$ python -q
>>> import numpy as np
>>> np.set_printoptions(precision=2, suppress=True, linewidth=160)
>>> rnd = lambda a: np.round(a, 2) + 0
>>> E = np.load("mat.npy")
>>> print(E)
[[-12.    0.6  -0.9  -0.8   0.2   0.5]
 [  8.   -0.2  -0.1   0.1   0.9  -0.3]
 [ -6.   -0.9   0.3   0.6   3.5   0. ]
 [ 18.    1.   -2.1   1.2  -0.8   0.1]
 [ -8.    1.3  -0.1  -0.7   1.1   1.1]]
>>> # column 0 is much longer than the rest
>>> r0 = np.array([1, -2, 0])
>>> print(rnd(np.polyval(r0, E[0])))
[168.    -0.84   2.61   2.24  -0.36  -0.75]
>>> th = np.radians(30)
>>> r_ = np.eye(6)
>>> r_[5, 5] = r_[2, 2] = np.cos(th)
>>> r_[5, 2], r_[2, 5] = -np.sin(th), np.sin(th)
>>> print(rnd(r_))
[[ 1.    0.    0.    0.    0.    0.  ]
 [ 0.    1.    0.    0.    0.    0.  ]
 [ 0.    0.    0.87  0.    0.    0.5 ]
 [ 0.    0.    0.    1.    0.    0.  ]
 [ 0.    0.    0.    0.    1.    0.  ]
 [ 0.    0.   -0.5   0.    0.    0.87]]
>>> other = E @ r_.T
>>> print(rnd(np.linalg.svd(E, compute_uv=False)), rnd(np.linalg.svd(other, compute_uv=False)))
[25.26  3.71  2.65  1.2   0.61] [25.26  3.71  2.65  1.2   0.61]
>>> print(rnd(other))
[[-12.     0.6   -0.53  -0.8    0.2    0.88]
 [  8.    -0.2   -0.24   0.1    0.9   -0.21]
 [ -6.    -0.9    0.26   0.6    3.5   -0.15]
 [ 18.     1.    -1.77   1.2   -0.8    1.14]
 [ -8.     1.3    0.46  -0.7    1.1    1.  ]]
>>> print(np.allclose(np.linalg.norm(E, axis=1), np.linalg.norm(other, axis=1)))
True
>>> print(rnd(np.linalg.det(r_)), rnd(np.trace(r_)))
1.0 5.73
>>> print(rnd(np.abs(other - E).max(axis=0)))
[0.   0.   0.56 0.   0.   1.04]
>>> T = np.stack([E, 3 * E, E[::-1]])
>>> print((T @ E.T).shape)
(3, 5, 5)
>>> print(np.linalg.matrix_rank(T))
[5 5 5]
>>> print(T.shape)
(3, 5, 6)
>>> print(np.linalg.matrix_rank(T.reshape(3, -1)))
2
>>> arr = np.load("block18.npy")
>>> print(arr)
[[ 2.  3.  0.]
 [-1.  1.  0.]
 [ 0.  0.  1.]]
>>> hat = np.triu(np.array([[-2, -2, -2], [-3, -2, 2], [-1, -2, 3]]), 1) + np.eye(3)
>>> other = hat @ arr @ np.linalg.inv(hat)
>>> print(np.trace(other), np.trace(arr))
4.0 4.0
>>> print(np.linalg.matrix_rank(other))
3
>>> print(rnd(np.poly(other)))
[ 1. -4.  8. -5.]
>>> print(hat @ arr - arr @ hat)
[[ 2.  2. -4.]
 [ 0. -2. -2.]
 [ 0.  0.  0.]]
>>> print(rnd(np.linalg.det(other)))
5.0
>>> def softmax(z):
...     e = np.exp(z - z.max(axis=-1, keepdims=True))
...     return e / e.sum(axis=-1, keepdims=True)
... 
>>> print(rnd(softmax(E).sum(axis=1)))
[1. 1. 1. 1. 1.]
>>> print(rnd(softmax(E[3])))
[1. 0. 0. 0. 0. 0.]
>>> scores = E @ E.T / np.sqrt(6)
>>> print(softmax(scores).round(6).argmax(axis=1))
[0 3 0 3 0]
>>> print(rnd(softmax(scores + np.triu(np.full(scores.shape, -np.inf), 1))))
[[1. 0. 0. 0. 0.]
 [0. 1. 0. 0. 0.]
 [1. 0. 0. 0. 0.]
 [0. 0. 0. 1. 0.]
 [1. 0. 0. 0. 0.]]
>>> print(rnd(softmax(scores)))
[[1. 0. 0. 0. 0.]
 [0. 0. 0. 1. 0.]
 [1. 0. 0. 0. 0.]
 [0. 0. 0. 1. 0.]
 [1. 0. 0. 0. 0.]]
>>> print(softmax(scores)[3] @ E)
[18.   1.  -2.1  1.2 -0.8  0.1]
>>> r0 = np.array([-3, -7])
>>> print(np.cross(arr[1, :3], arr[0, :3]))
[ 0.  0. -5.]
>>> print(np.convolve(arr[1], r0))
[ 3.  4. -7.  0.]
>>> print(np.polyval(r0, arr[1]))
[ -4. -10.  -7.]
>>> print(np.flatnonzero(np.linalg.matrix_power((arr != 0) + (arr.T != 0) + np.eye(3), 3)[0]))
[0 1]
>>> print(arr @ arr)
[[ 1.  9.  0.]
 [-3. -2.  0.]
 [ 0.  0.  1.]]
>>> print((np.linalg.matrix_power((arr != 0) + (arr.T != 0) + np.eye(3), 3) > 0).astype(int))
[[1 1 0]
 [1 1 0]
 [0 0 1]]
>>> rng = np.random.default_rng(61930)
>>> lab = rng.permutation(3)
>>> other = arr[:, lab] * rng.choice([-1, 1], 3)
>>> print(other)
[[-3.  0.  2.]
 [-1.  0. -1.]
 [-0.  1.  0.]]
>>> U, _, Vh = np.linalg.svd(arr.T @ other)
>>> print(rnd(np.linalg.lstsq(arr, other)[0]))
[[ 0.  0.  1.]
 [-1.  0.  0.]
 [ 0.  1.  0.]]
>>> mat = np.load("out6.npy")
>>> print(mat)
[[0 1 1 0 0 1 0]
 [1 0 0 0 0 1 0]
 [1 0 0 0 0 0 0]
 [0 0 0 0 0 0 0]
 [0 0 0 0 0 0 0]
 [1 1 0 0 0 0 0]
 [0 0 0 0 0 0 0]]
>>> # 4 blocks once reordered
>>> try:
...     np.linalg.cholesky(mat)
... except np.linalg.LinAlgError as e:
...     print(repr(e))
... 
LinAlgError('Matrix is not positive definite')
>>> print(rnd(np.linalg.eigvalsh(mat).min()))
-1.48
>>> print(np.all(np.linalg.eigvalsh(mat) > 0))
False
>>> print(rnd(np.linalg.norm(mat[2], 1)), rnd(np.linalg.norm(mat[2], np.inf)))
1.0 1.0
>>> print(rnd(np.linalg.norm(mat, "nuc")))
4.96
>>> print(mat[2] @ mat[6])
0
>>> print(rnd(np.linalg.norm(mat, 1)), rnd(np.linalg.norm(mat, np.inf)))
3.0 3.0
>>> print(rnd(np.linalg.norm(mat) ** 2 / np.linalg.norm(mat, 2) ** 2))
1.7
>>> print(rnd(np.linalg.norm(mat, axis=1)))
[1.73 1.41 1.   0.   0.   1.41 0.  ]
>>> print(rnd(np.linalg.norm(mat, axis=0)))
[1.73 1.41 1.   0.   0.   1.41 0.  ]
>>> print(rnd(np.linalg.norm(mat[2] - mat[6])))
1.0
>>> print(np.linalg.norm(mat, axis=1).argmax())
0
>>> print((mat != 0).astype(int))
[[0 1 1 0 0 1 0]
 [1 0 0 0 0 1 0]
 [1 0 0 0 0 0 0]
 [0 0 0 0 0 0 0]
 [0 0 0 0 0 0 0]
 [1 1 0 0 0 0 0]
 [0 0 0 0 0 0 0]]
>>> print((np.linalg.matrix_power((mat != 0) + (mat.T != 0) + np.eye(7), 7) > 0).astype(int))
[[1 1 1 0 0 1 0]
 [1 1 1 0 0 1 0]
 [1 1 1 0 0 1 0]
 [0 0 0 1 0 0 0]
 [0 0 0 0 1 0 0]
 [1 1 1 0 0 1 0]
 [0 0 0 0 0 0 1]]
>>> print(mat @ mat)
[[3 1 0 0 0 1 0]
 [1 2 1 0 0 1 0]
 [0 1 1 0 0 1 0]
 [0 0 0 0 0 0 0]
 [0 0 0 0 0 0 0]
 [1 1 1 0 0 2 0]
 [0 0 0 0 0 0 0]]
>>> print(np.flatnonzero(np.linalg.matrix_power((mat != 0) + (mat.T != 0) + np.eye(7), 7)[6]))
[6]
>>> print(rnd(np.sort(np.linalg.eigvals(mat).real)))
[-1.48 -1.    0.    0.    0.    0.31  2.17]
>>> mat.inv()
Traceback (most recent call last):
  File "<python-input-74>", line 1, in <module>
    mat.inv()
    ^^^^^^^
AttributeError: 'numpy.ndarray' object has no attribute 'inv'
>>> print(np.allclose(mat, mat.T))
True
>>> print(mat @ mat)
[[3 1 0 0 0 1 0]
 [1 2 1 0 0 1 0]
 [0 1 1 0 0 1 0]
 [0 0 0 0 0 0 0]
 [0 0 0 0 0 0 0]
 [1 1 1 0 0 2 0]
 [0 0 0 0 0 0 0]]
>>> print(rnd(np.linalg.det(mat)))
0.0
>>> print(rnd(np.sort(np.abs(np.linalg.eigvals(mat)))))
[0.   0.   0.   0.31 1.   1.48 2.17]
>>> assert mat == mat.T
Traceback (most recent call last):
  File "<python-input-79>", line 1, in <module>
    assert mat == mat.T
           ^^^^^^^^^^^^
ValueError: The truth value of an array with more than one element is ambiguous. Use a.any() or a.all()
>>> print(np.allclose(mat @ mat.T, mat.T @ mat))
True
>>> data = np.load("run8.npy")
>>> print(data)
[[-10  10  -5]
 [ -6   6  -3]
 [ -1   2  -2]
 [ -7   4   1]
 [  0   0   0]
 [ -5   2   2]
 [ -6   4   0]
 [ -4   4  -2]]
>>> T = np.stack([data, 2 * data, data[::-1]])
>>> print((T @ data.T).shape)
(3, 8, 8)
>>> print(T.shape)
(3, 8, 3)
>>> print(np.linalg.matrix_rank(T.reshape(3, -1)))
2
>>> try:
...     np.linalg.inv(data)
... except np.linalg.LinAlgError as e:
...     print("failed:", e)
... 
failed: Last 2 dimensions of the array must be square
>>> print(np.linalg.lstsq(data[:-1].T, data[-1])[2])
2
>>> print(np.allclose(data[:-1].T @ np.linalg.lstsq(data[:-1].T, data[-1])[0], data[-1]))
True
>>> print(rnd(np.trace(np.linalg.pinv(data) @ data)))
2.0
>>> r0 = np.array([-1, 0, -1])
>>> print(np.correlate(data[6], data[2], "full"))
[ 12 -20  14  -4   0]
>>> print(np.convolve(data[6], r0))
[ 6 -4  6 -4  0]
>>> print(np.cross(data[6, :3], data[2, :3]))
[ -8 -12  -8]
>>> U, sigma, Vh = np.linalg.svd(data)
>>> print(rnd(sigma))
[21.61  5.91  0.  ]
>>> print(np.argmax(sigma[:-1] / (sigma[1:] + 1e-6)) + 1)
2
>>> other = U[:, :2] @ np.diag(sigma[:2]) @ Vh[:2]
>>> print(np.linalg.matrix_rank(data, rtol=0.05))
2
>>> print(np.linalg.matrix_rank(other))
2
>>> print(rnd(np.linalg.norm(data - other, 2)), rnd(sigma[2]))
0.0 0.0
>>> m1 = np.load("data.npy")
>>> print(m1)
[[ 2.  1.  0.]
 [-2.  2.  0.]
 [ 0.  0.  2.]]
>>> other = m1 / np.linalg.norm(m1, axis=1, keepdims=True)
>>> cov = other @ other.T
>>> print(np.argwhere(np.triu(np.abs(cov) > 0.95, 1)))
[]
>>> print(np.degrees(np.arccos(np.clip(cov[2, 0], -1, 1))))
90.0
>>> print(rnd(cov))
[[ 1.   -0.32  0.  ]
 [-0.32  1.    0.  ]
 [ 0.    0.    1.  ]]
>>> print((np.abs(cov) > 0.9).astype(int))
[[1 0 0]
 [0 1 0]
 [0 0 1]]
>>> print(rnd(np.linalg.norm(other, axis=1)))
[1. 1. 1.]
>>> print((cov - 2 * np.eye(3)).round(6).argmax(axis=1))
[2 2 0]
>>> vals, evecs = np.linalg.eig(cov)
>>> print(rnd(np.sort(np.linalg.eigvals(np.linalg.inv(cov)))))
[0.76 1.   1.46]
>>> print(rnd(np.prod(vals)))
0.9
>>> print(cov @ evecs[:, 0] - vals[0] * evecs[:, 0])
[0. 0. 0.]
>>> print(rnd(np.sort(np.linalg.eigvals(cov.T))))
[0.68 1.   1.32]
>>> print(rnd(np.sort(np.linalg.eigvals(cov @ cov))))
[0.47 1.   1.73]
>>> print(rnd(vals))
[1.32 0.68 1.  ]
